>>> import numpy as np
>>> np.set_printoptions(suppress=True, linewidth=120)
>>> rd = lambda a: np.round(a, 1) + 0
>>> f = np.array([1, 2, 3]) + 0.5
>>> E = np.outer(f, f) / (f @ f)
>>> print(rd(E))
[[0.1 0.2 0.3]
 [0.2 0.3 0.4]
 [0.3 0.4 0.6]]
>>> ang = np.radians(173)
>>> Rm = np.eye(3)
>>> Rm[2, 2] = Rm[1, 1] = np.cos(ang)
>>> Rm[2, 1], Rm[1, 2] = -np.sin(ang), np.sin(ang)
>>> print(rd(Rm))
[[ 1.   0.   0. ]
 [ 0.  -1.   0.1]
 [ 0.  -0.1 -1. ]]
>>> A2 = E @ Rm.T
>>> print(rd(A2))
[[ 0.1 -0.1 -0.3]
 [ 0.2 -0.2 -0.5]
 [ 0.3 -0.3 -0.6]]
>>> evals, evecs = np.linalg.eigh(E)
>>> vec = np.array([8, 9, 3])
>>> print(rd(np.abs(E).sum(axis=1).max()), rd(np.abs(evals).max()))
1.3 1.0
>>> print((np.sign(evecs[:, -1].round(6)) == np.sign(evecs[0, -1].round(6))).astype(int))
[1 1 1]
>>> print(rd(evecs * np.maximum(evals, 0) @ evecs.T))
[[0.1 0.2 0.3]
 [0.2 0.3 0.4]
 [0.3 0.4 0.6]]
>>> vec = np.array([1, 3, 2])
>>> print(rd(E @ vec))
[1.2 1.9 2.7]
>>> print(rd(E @ np.eye(3)[1]))
[0.2 0.3 0.4]
>>> print(rd(E @ np.ones(3)))
[0.5 0.9 1.3]
>>> print(np.linalg.norm(E @ vec) <= np.linalg.norm(E, 2) * np.linalg.norm(vec) + 1e-9)
True
>>> print(np.sign((E @ vec).round(6)))
[1. 1. 1.]
>>> print(rd(E * vec))
[[0.1 0.5 0.5]
 [0.2 0.9 0.8]
 [0.3 1.3 1.2]]
>>> U, sig, Vt = np.linalg.svd(E)
>>> evecs = Vt[:(sig > 1e-8).sum()]
>>> rng = np.random.default_rng(364)
>>> vec = E[2] + 3 * E[0] + rng.integers(2) * np.eye(3)[2]
>>> print(rd(vec))
[0.6 1.  2.3]
>>> print(rd(np.diag(evecs.T @ evecs)))
[0.1 0.3 0.6]
>>> print(np.linalg.matrix_rank(np.vstack([E, vec])))
2
>>> J = np.array([[4, 0, 4, 0, 0],
...     [0, 3, 0, 0, 0],
...     [5, 0, 5, 0, 0],
...     [0, 0, 0, 0, 1],
...     [0, 0, 0, 0, 5]])
>>> # column 2 repeats column 0
>>> print(np.argsort(-np.linalg.norm(J, axis=0).round(6), kind="stable")[:3])
[0 2 4]
>>> print(np.linalg.cond(J) > 100)
True
>>> print([round(float(x), 1) for x in np.linalg.svd(J, compute_uv=False)[:3]])
[9.1, 5.1, 3.0]
>>> print(rd(np.linalg.norm(J, 2) / np.linalg.norm(J)))
0.8
>>> U, sig, Vt = np.linalg.svd(J)
>>> print(np.argmax(sig[:-1] / (sig[1:] + 1e-6)) + 1)
3
>>> A2 = U[:, :3] @ np.diag(sig[:3]) @ Vt[:3]
>>> print(rd(np.abs(J - A2).max()))
0.0
>>> U, sig, Vt = np.linalg.svd(J)
>>> evecs = Vt[:(sig > 1e-8).sum()]
>>> vec = J[4] + -3 * J[2] + rng.integers(2) * np.eye(5)[2]
>>> print(vec)
[-15.   0. -15.   0.   5.]
>>> print(rd(np.diag(evecs.T @ evecs)))
[0.5 1.  0.5 0.  1. ]
>>> print(rd(evecs.T @ evecs))
[[0.5 0.  0.5 0.  0. ]
 [0.  1.  0.  0.  0. ]
 [0.5 0.  0.5 0.  0. ]
 [0.  0.  0.  0.  0. ]
 [0.  0.  0.  0.  1. ]]
>>> print(rd(np.linalg.norm(vec - evecs.T @ evecs @ vec)))
0.0
>>> A = np.load("m.npy")
>>> print(A)
[[ 0.5 -0.8 -0.9  0.1 -0.2]
 [ 0.1 -0.7  0.2  1.2  1.3]
 [ 1.7  0.4  0.3 -1.   2.3]
 [ 1.5  0.1 -3.1  1.  -0.5]
 [ 1.6 -0.6  0.1  1.3 -1.3]
 [ 1.5  2.  -2.6  0.2  0.7]]
>>> vec = np.array([0, 3, -2, 1, 0])
>>> target = A @ vec
>>> print(rd(target))
[-0.5 -1.3 -0.4  7.5 -0.7 11.4]
>>> target = target + 0.3 * rng.normal(size=6)
>>> print(rd(target))
[-0.8 -1.3  0.1  7.6 -0.5 11.2]
>>> c, *_ = np.linalg.lstsq(A, target)
>>> print(rd(np.linalg.norm(target - A @ c)))
0.5
>>> print([round(float(np.linalg.norm(np.linalg.solve(A.T @ A + lam * np.eye(5), A.T @ target))), 2) for lam in (0, 1, 10, 100)])
[3.69, 3.12, 1.95, 0.52]
>>> f, v = A[1], A[5]
>>> print(rd(f @ f))
3.7
>>> p = (f @ v) / (f @ f) * f
>>> print(rd(v - p))
[ 1.5  1.9 -2.6  0.4  0.9]
>>> print(np.linalg.matrix_rank(np.outer(f, v)))
1
>>> A2 = A / np.sqrt((A ** 2).mean(axis=1, keepdims=True))
>>> print(np.linalg.matrix_rank(A - A.mean(axis=1, keepdims=True)))
4
>>> print(np.linalg.matrix_rank(A2) == np.linalg.matrix_rank(A))
True
>>> print(rd(np.linalg.norm(A2, axis=1)))
[2.2 2.2 2.2 2.2 2.2 2.2]
>>> W0 = np.load("out13.npy")
>>> print(rd(W0))
[[ 0.8  0.2 -0.2  0.2]
 [ 0.2  0.1 -0.1  0.1]
 [-0.2 -0.1  0.1 -0.1]
 [ 0.2  0.1 -0.1  0.1]]
>>> vec = np.array([7, 9, 0, 7])
>>> print(np.trace(W0))
1.0
>>> print(rd(W0 @ vec))
[ 9.2  3.1 -3.1  3.1]
>>> U, sig, Vt = np.linalg.svd(W0)
>>> print(rd(sig))
[1. 0. 0. 0.]
>>> A2 = U[:, :1] @ np.diag(sig[:1]) @ Vt[:1]
>>> print(np.linalg.matrix_rank(W0, rtol=0.05))
1
>>> print(rd(np.linalg.norm(W0 - A2, 2)), rd(sig[1]))
0.0 0.0
>>> print(np.linalg.matrix_rank(A2))
1
>>> print(rd(np.abs(W0 - A2).max()))
0.0
>>> U, sig, Vt = np.linalg.svd(W0)
>>> evecs = Vt[:(sig > 1e-8).sum()]
>>> vec = W0[2] + -2 * W0[0] + rng.integers(2) * np.eye(4)[1]
>>> print(rd(vec))
[-1.8  0.4  0.6 -0.6]
>>> print(np.linalg.matrix_rank(np.vstack([W0, vec])))
2
>>> print(rd(evecs.T @ evecs))
[[ 0.8  0.3 -0.3  0.3]
 [ 0.3  0.1 -0.1  0.1]
 [-0.3 -0.1  0.1 -0.1]
 [ 0.3  0.1 -0.1  0.1]]
>>> print(rd(np.diag(evecs.T @ evecs)))
[0.8 0.1 0.1 0.1]
>>> print(np.allclose(evecs.T @ evecs @ vec, vec))
False
